% ipython --no-banner

In [1]: import numpy as np

In [2]: import numpy.linalg as la

In [3]: np.set_printoptions(suppress=True, linewidth=140)

In [4]: mat = np.load("arr.npy")

In [5]: mat
Out[5]: 
array([[2, 0, 0, 0, 1, 0, 0, 0],
       [0, 0, 0, 0, 0, 0, 0, 0],
       [0, 1, 0, 0, 0, 0, 1, 0],
       [0, 0, 3, 0, 3, 0, 2, 0],
       [0, 0, 0, 0, 0, 2, 0, 0]])

In [6]: round(la.norm(mat, 2) / la.norm(mat), 2)
Out[6]: np.float64(0.83)

In [7]: mat.shape
Out[7]: (5, 8)

In [8]: np.diff(mat, axis=0)
Out[8]: 
array([[-2,  0,  0,  0, -1,  0,  0,  0],
       [ 0,  1,  0,  0,  0,  0,  1,  0],
       [ 0, -1,  3,  0,  3,  0,  1,  0],
       [ 0,  0, -3,  0, -3,  2, -2,  0]])

In [9]: mat.sum(axis=0)
Out[9]: array([2, 1, 3, 0, 4, 2, 3, 0])

In [10]: round(float(la.norm(mat)), 2)
Out[10]: 5.74

In [11]: mat.mean(axis=0)
Out[11]: array([0.4, 0.2, 0.6, 0. , 0.8, 0.4, 0.6, 0. ])

In [12]: np.count_nonzero(mat)
Out[12]: np.int64(8)

In [13]: np.round(la.svd(mat, compute_uv=False), 2)
Out[13]: array([4.76, 2.13, 2.  , 1.33, 0.  ])

In [14]: np.abs(mat).max()
Out[14]: np.int64(3)

In [15]: np.unravel_index(np.abs(mat).argmax(), mat.shape)
Out[15]: (np.int64(3), np.int64(2))

In [16]: mat - mat[0]
Out[16]: 
array([[ 0,  0,  0,  0,  0,  0,  0,  0],
       [-2,  0,  0,  0, -1,  0,  0,  0],
       [-2,  1,  0,  0, -1,  0,  1,  0],
       [-2,  0,  3,  0,  2,  0,  2,  0],
       [-2,  0,  0,  0, -1,  2,  0,  0]])

In [17]: round(float(la.norm(mat[0], 1)), 2), round(la.norm(mat[0], np.inf), 2)
Out[17]: (3.0, np.float64(2.0))

In [18]: np.round(la.norm(mat, 2), 2)
Out[18]: np.float64(4.76)

In [19]: round(float(la.norm(mat) ** 2 / la.norm(mat, 2) ** 2), 2)
Out[19]: 1.45

In [20]: mat[0] @ mat[2]
Out[20]: np.int64(0)

In [21]: round(la.norm(mat, "nuc"), 2)
Out[21]: np.float64(10.22)

In [22]: np.round(la.norm(mat, axis=1), 2)
Out[22]: array([2.24, 0.  , 1.41, 4.69, 2.  ])

In [23]: round(float(la.norm(mat[0] - mat[2])), 2)
Out[23]: 2.65

In [24]: la.norm(mat, axis=1).argmax()
Out[24]: np.int64(3)

In [25]: np.round(la.norm(mat, axis=0), 2)
Out[25]: array([2.  , 1.  , 3.  , 0.  , 3.16, 2.  , 2.24, 0.  ])

In [26]: np.round(mat @ la.pinv(mat) @ mat, 2) + 0
Out[26]: 
array([[2., 0., 0., 0., 1., 0., 0., 0.],
       [0., 0., 0., 0., 0., 0., 0., 0.],
       [0., 1., 0., 0., 0., 0., 1., 0.],
       [0., 0., 3., 0., 3., 0., 2., 0.],
       [0., 0., 0., 0., 0., 2., 0., 0.]])

In [27]: round(float(np.trace(la.pinv(mat) @ mat)), 2)
Out[27]: 4.0

In [28]: np.allclose(mat[:-1].T @ la.lstsq(mat[:-1].T, mat[-1])[0], mat[-1])
Out[28]: False

In [29]: la.inv(mat)
LinAlgError: Last 2 dimensions of the array must be square


In [30]: np.abs(np.diag(la.qr(mat)[1])) > 1e-9
Out[30]: array([ True,  True,  True, False, False])
